$ ipython --no-banner

In [1]: import numpy as np

In [2]: import numpy.linalg as la

In [3]: np.set_printoptions(precision=3, suppress=True, linewidth=160, floatmode="fixed")

In [4]: A = np.abs(np.array([[0, 5, 2, 0, 1, 4],
   ...:     [5, 4, 1, 5, 3, 5],
   ...:     [2, 4, 4, 5, 4, 3],
   ...:     [2, 4, 2, 5, 0, 1],
   ...:     [1, 2, 5, 0, 3, 1],
   ...:     [1, 4, 0, 0, 2, 5]])) + np.eye(6)

In [5]: A = A / A.sum(axis=1, keepdims=True)

In [6]: A
Out[6]: 
array([[0.077, 0.385, 0.154, 0.000, 0.077, 0.308],
       [0.208, 0.208, 0.042, 0.208, 0.125, 0.208],
       [0.087, 0.174, 0.217, 0.217, 0.174, 0.130],
       [0.133, 0.267, 0.133, 0.400, 0.000, 0.067],
       [0.077, 0.154, 0.385, 0.000, 0.308, 0.077],
       [0.077, 0.308, 0.000, 0.000, 0.154, 0.462]])

In [7]: # row-stochastic, so 1 is an eigenvalue

In [8]: U, sig, vt = la.svd(A)

In [9]: sig
Out[9]: array([1.045, 0.470, 0.426, 0.183, 0.088, 0.008])

In [10]: np.argmax(sig[:-1] / (sig[1:] + 1e-6)) + 1
Out[10]: np.int64(5)

In [11]: A2 = U[:, :5] @ np.diag(sig[:5]) @ vt[:5]

In [12]: la.matrix_rank(A2)
Out[12]: np.int64(5)

In [13]: print(np.round(la.norm(A - A2, 2), 3), np.round(sig[5], 3))
0.008 0.008

In [14]: round(float(la.norm(A - A2) / la.norm(A)), 3)
Out[14]: 0.007

In [15]: W0 = np.load("data.npy")

In [16]: W0
Out[16]: 
array([[26.982,  9.041, 15.057, 24.048, 18.009],
       [45.042, 15.028, 25.009, 39.994, 29.971],
       [18.053,  6.041,  9.965, 16.005, 11.936],
       [17.933,  6.027,  9.933, 16.092, 12.083],
       [36.052, 12.112, 19.998, 31.930, 24.036],
       [18.036,  6.039, 10.030, 16.040, 11.967]])

In [17]: x = np.array([5, 0, 9, 8, 3])

In [18]: print(la.norm(W0 @ x) <= la.norm(W0, 2) * la.norm(x) + 1e-9)
True

In [19]: W0 @ x
Out[19]: array([516.834, 860.156, 343.798, 344.047, 687.790, 344.671])

In [20]: print((W0 @ x).argmax())
1

In [21]: print(np.einsum("ij,j->i", W0, x))
[516.834 860.156 343.798 344.047 687.790 344.671]

In [22]: A2 = np.array([[2, 0, 0, 1, 0, 1, 0, 2, 1, 0, 2],
    ...:     [0, 0, 1, 2, 0, 0, 0, 2, 1, 2, 1],
    ...:     [1, 1, 1, 1, 2, 2, 1, 0, 2, 1, 0]])

In [23]: m1 = A2.T @ A2

In [24]: m1
Out[24]: 
array([[5, 1, 1, 3, 2, 4, 1, 4, 4, 1, 4],
       [1, 1, 1, 1, 2, 2, 1, 0, 2, 1, 0],
       [1, 1, 2, 3, 2, 2, 1, 2, 3, 3, 1],
       [3, 1, 3, 6, 2, 3, 1, 6, 5, 5, 4],
       [2, 2, 2, 2, 4, 4, 2, 0, 4, 2, 0],
       [4, 2, 2, 3, 4, 5, 2, 2, 5, 2, 2],
       [1, 1, 1, 1, 2, 2, 1, 0, 2, 1, 0],
       [4, 0, 2, 6, 0, 2, 0, 8, 4, 4, 6],
       [4, 2, 3, 5, 4, 5, 2, 4, 6, 4, 3],
       [1, 1, 3, 5, 2, 2, 1, 4, 4, 5, 2],
       [4, 0, 1, 4, 0, 2, 0, 6, 3, 2, 5]])

In [25]: print(np.round(la.norm(W0, 2) / la.norm(W0), 3))
1.0

In [26]: np.argsort(-la.norm(W0, axis=0).round(6), kind="stable")[:3]
Out[26]: array([0, 3, 4])

In [27]: la.cond(W0) > 100
Out[27]: np.True_

In [28]: X = np.array([[0, 0, 0, 1, 0],
    ...:     [0, 1, 0, 0, 0],
    ...:     [1, 0, 0, 0, 0],
    ...:     [0, 0, 1, 0, 0],
    ...:     [0, 0, 0, 0, 1]])

In [29]: P = np.triu(np.array([[2, 3, 0, -1, 0],
    ...:     [1, -2, 1, -3, -3],
    ...:     [0, -1, 2, 1, 2],
    ...:     [2, -2, -2, 0, 0],
    ...:     [2, -2, 0, 0, -1]]), 1) + np.eye(5)

In [30]: A2 = P @ X @ la.inv(P)

In [31]: round(float(la.det(A2)), 3)
Out[31]: 1.0

In [32]: P @ X - X @ P
Out[32]: 
array([[ 0.000,  3.000, -1.000,  0.000,  0.000],
       [ 1.000,  0.000, -4.000,  3.000,  0.000],
       [ 0.000, -3.000,  1.000,  1.000,  2.000],
       [ 0.000,  0.000,  0.000, -1.000, -2.000],
       [ 0.000,  0.000,  0.000,  0.000,  0.000]])

In [33]: A2
Out[33]: 
array([[  0.000,   3.000,  -4.000,  14.000,  17.000],
       [  1.000,  -2.000,  -1.000,  -4.000,  -7.000],
       [  1.000,  -3.000,   4.000, -12.000, -15.000],
       [  0.000,   0.000,   1.000,  -1.000,  -2.000],
       [  0.000,   0.000,   0.000,   0.000,   1.000]])

In [34]: J = np.loadtxt("a.csv", delimiter=",")

In [35]: J
Out[35]: 
array([[-0.969,  0.572,  0.585, -0.706,  0.856,  0.264,  0.462, -0.814],
       [-0.848,  0.978, -0.523,  0.336,  0.789,  0.129,  0.800, -0.834],
       [-0.523, -0.664,  0.920,  0.859,  0.766, -0.912, -0.149,  0.090],
       [ 0.997,  0.454, -0.998, -0.972, -0.998,  0.992,  0.371,  0.940],
       [-0.976,  1.000, -0.993, -0.973,  0.629,  0.992,  0.960, -0.989],
       [ 0.929,  0.070, -0.919, -0.885, -0.947,  0.900,  0.478,  0.854],
       [-0.647,  0.993, -0.470, -0.874,  0.388,  0.565,  1.000,  0.976],
       [-0.982,  0.996, -0.843, -0.999,  0.438,  0.992,  1.000,  0.168],
       [-1.000, -0.845,  1.000,  0.991,  1.000, -0.998, -0.990, -1.000],
       [-1.000,  1.000, -0.976, -0.565,  0.998,  0.900,  1.000, -0.996],
       [-0.964,  0.985,  0.010, -0.414,  0.901,  0.188,  0.988, -0.462],
       [-0.986,  0.998,  0.217, -0.090,  0.969, -0.217,  0.999, -0.070],
       [-0.168, -0.905,  0.986,  0.925,  0.753, -0.982,  0.716,  0.929],
       [-0.070,  0.578, -0.070, -0.675, -0.100,  0.310,  0.972,  0.864],
       [-0.987,  0.726,  0.485, -0.946,  0.859,  0.696,  0.749, -0.824],
       [-0.997,  0.837,  0.999,  0.952,  0.999, -0.996,  1.000,  0.800],
       [ 0.753, -0.845,  0.762, -0.060, -0.493, -0.629,  0.915,  0.990]])

In [36]: A2 = np.c_[J[:, :5] @ np.array([[1, 3, 2, -1, 3],
    ...:     [-3, 0, 1, -3, 0],
    ...:     [-1, 1, -1, 2, -1],
    ...:     [-2, -2, 2, -2, 1],
    ...:     [0, -3, -2, 1, -3]]), np.array([2, 1, 0, 1, 2, -2, 1, 2, -2, 1, -2, 0, 1, -1, 1, 2, 0])]

In [37]: print(A2)
[[-1.858 -3.478 -5.075  2.691 -6.766  2.000]
 [-3.931 -6.106 -1.101 -3.015 -4.052  1.000]
 [-1.169 -4.665 -2.444  3.403 -3.928  0.000]
 [ 2.577  6.931  3.498 -3.409  6.011  1.000]
 [-1.037 -3.862 -3.163 -1.435 -4.795  2.000]
 [ 3.408  6.479  2.971 -2.154  5.662 -2.000]
 [-1.408 -1.827 -2.355 -1.136 -3.509  1.000]
 [-1.129 -3.105 -2.999 -1.256 -4.416  2.000]
 [-1.447 -6.982 -3.863  4.553 -6.009 -2.000]
 [-1.894 -5.840 -3.150 -1.824 -5.583  1.000]
 [-3.101 -4.757 -3.583 -0.242 -6.019 -2.000]
 [-4.017 -5.468 -3.309 -0.425 -6.172  0.000]
 [-0.289 -3.627 -1.883  3.758 -2.824  1.000]
 [-0.384  1.370 -0.642 -0.554 -0.515 -1.000]
 [-1.758 -3.161 -5.343  2.530 -6.969  1.000]
 [-6.411 -6.893 -2.250 -0.421 -6.035  2.000]
 [ 2.646  4.620  0.765  2.933  2.916  0.000]]

In [38]: np.round(la.norm(A2 - J @ la.lstsq(J, A2)[0], axis=0), 3) + 0
Out[38]: array([0.000, 0.000, 0.000, 0.000, 0.000, 4.715])

In [39]: la.matrix_rank(np.c_[J, A2])
Out[39]: np.int64(9)
